>>> import numpy as np
>>> from numpy import linalg as LA
>>> np.set_printoptions(suppress=True, linewidth=120)
>>> F = np.loadtxt("dump.csv", delimiter=",")
>>> F
array([[-0.5, -0.8,  0.4,  0.4, -0.2,  0.3],
       [ 0.4,  0.2,  0.3,  0.8,  0.5,  0.7],
       [ 1. , -1.1, -0.1, -1. , -0.4, -0.2],
       [-0.7,  0.2, -0.6, -1.4,  1. , -1.7],
       [ 0.9,  1.6, -0.9,  1.2, -0.2,  0.7],
       [-0.6,  1.4,  0.2,  1.4,  0.5, -0.9],
       [-0.9,  0.4,  0.8,  0.3, -0.1, -0.1],
       [-0.9,  0.8, -1.3, -0.4, -1.3,  1.2],
       [-2.3, -1.5, -2.3, -0.6, -1.6,  0.6],
       [ 1. ,  0.2, -0.1,  1. , -0.6, -0.2],
       [ 0.3,  0.1, -1.4, -1.6, -2. , -0.1],
       [ 0.1,  0.1, -1.5, -1.7, -2. , -0.1],
       [-1. , -0.1, -0.7, -1.3,  0.2, -1.6],
       [-4.2,  2.4,  2.4, -1.2,  5.7, -0.3],
       [ 0.5,  0.6,  0.6,  0.2, -2. , -0.9],
       [ 1. , -0.7,  1.5, -1.5, -0.6,  0.8],
       [ 1.2,  2.1,  0.9,  0.5, -0.6,  0.1],
       [ 0.2,  0.4,  0.3,  1.7, -1.7,  1.1],
       [ 0.5,  0.2, -1.2, -0.1,  1. , -0.3],
       [-0.5, -0.5, -1.1,  0.3,  1.1,  0.5],
       [-1.8,  0.7,  0.3, -1.1,  1. ,  0.7],
       [-0.4, -0.9, -0.5,  0.6,  2.7,  0.2],
       [-1.3, -0.2,  1.8, -0.1,  0.5,  0. ],
       [ 1.2, -0.2, -0.2,  0.8, -0.1,  0.8],
       [ 0.4, -1.2,  0. ,  0. , -0.2, -0.8],
       [ 0.5,  0.3, -0.4, -0.3,  0.9,  0. ],
       [-1.4,  0.1, -1.7,  0.5,  1.4,  0. ],
       [-1.2, -0.2, -0.8, -0.4, -0.5,  1.1],
       [ 0. ,  0.5, -0.2,  0. ,  0.9,  0.5],
       [ 0.7, -1.6, -0.2, -1.1, -0.6, -0.1],
       [ 2.5, -0.1, -0.9, -0.8,  0.3, -0.2],
       [ 1.9, -0.7, -1.5, -0.3,  0.4, -0.6]])
>>> Xs = (F - F.mean(axis=0)) / F.std(axis=0)
>>> np.argwhere(np.abs(Xs) > 2)
array([[ 3,  5],
       [12,  5],
       [13,  0],
       [13,  1],
       [13,  2],
       [13,  4],
       [16,  1],
       [17,  3],
       [30,  0]])
>>> coef = LA.lstsq(np.delete(Xs, 3, axis=1), Xs[:, 3])[0]
>>> coef.round(2)
array([0.28, 0.26, 0.03, 0.08, 0.29])
>>> np.abs(coef).argmax()
np.int64(4)
